In [1]: import numpy as np

In [2]: np.set_printoptions(suppress=True, linewidth=120)

In [3]: arr = np.load("a.npy")

In [4]: arr
Out[4]: 
array([[ 3,  0,  2,  2,  2],
       [ 3,  1,  3,  4,  3],
       [ 3,  3,  4,  5,  3],
       [ 3,  3,  7,  5,  4],
       [ 4,  3,  8,  6,  7],
       [ 7,  5,  8,  7,  8],
       [10,  7, 10, 10, 11],
       [10, 10, 11, 12, 14],
       [11, 13, 12, 15, 16],
       [14, 13, 14, 18, 16],
       [14, 14, 15, 19, 17],
       [16, 14, 15, 19, 17],
       [16, 16, 18, 19, 20],
       [17, 18, 20, 22, 22],
       [17, 19, 22, 24, 23],
       [19, 22, 25, 25, 26],
       [20, 23, 27, 27, 29],
       [22, 25, 30, 30, 31],
       [24, 27, 32, 33, 34],
       [26, 29, 35, 35, 35]])

In [5]: idx = arr[:, 1] > np.median(arr[:, 1])

In [6]: f = arr[idx].mean(axis=0) - arr[~idx].mean(axis=0)

In [7]: idx.astype(int)
Out[7]: array([0, 0, 0, 0, 0, 0, 0, 0, 0, 0, 1, 1, 1, 1, 1, 1, 1, 1, 1, 1])

In [8]: (((arr - arr.mean(axis=0)) @ f > 0) == idx).mean()
Out[8]: np.float64(1.0)

In [9]: P = arr @ np.linalg.solve(arr.T @ arr, arr.T)

In [10]: np.round(P @ arr[:, 1], 2) + 0
Out[10]: array([ 0.,  1.,  3.,  3.,  3.,  5.,  7., 10., 13., 13., 14., 14., 16., 18., 19., 22., 23., 25., 27., 29.])

In [11]: np.allclose(P @ P, P)
Out[11]: True

In [12]: round(np.trace(P), 2)
Out[12]: np.float64(5.0)

In [13]: other = arr / np.sqrt((arr ** 2).mean(axis=1, keepdims=True))

In [14]: np.linalg.matrix_rank(arr - arr.mean(axis=1, keepdims=True))
Out[14]: np.int64(4)

In [15]: np.round(np.linalg.norm(other, axis=1), 2)
Out[15]: 
array([2.24, 2.24, 2.24, 2.24, 2.24, 2.24, 2.24, 2.24, 2.24, 2.24, 2.24, 2.24, 2.24, 2.24, 2.24, 2.24, 2.24, 2.24,
       2.24, 2.24])
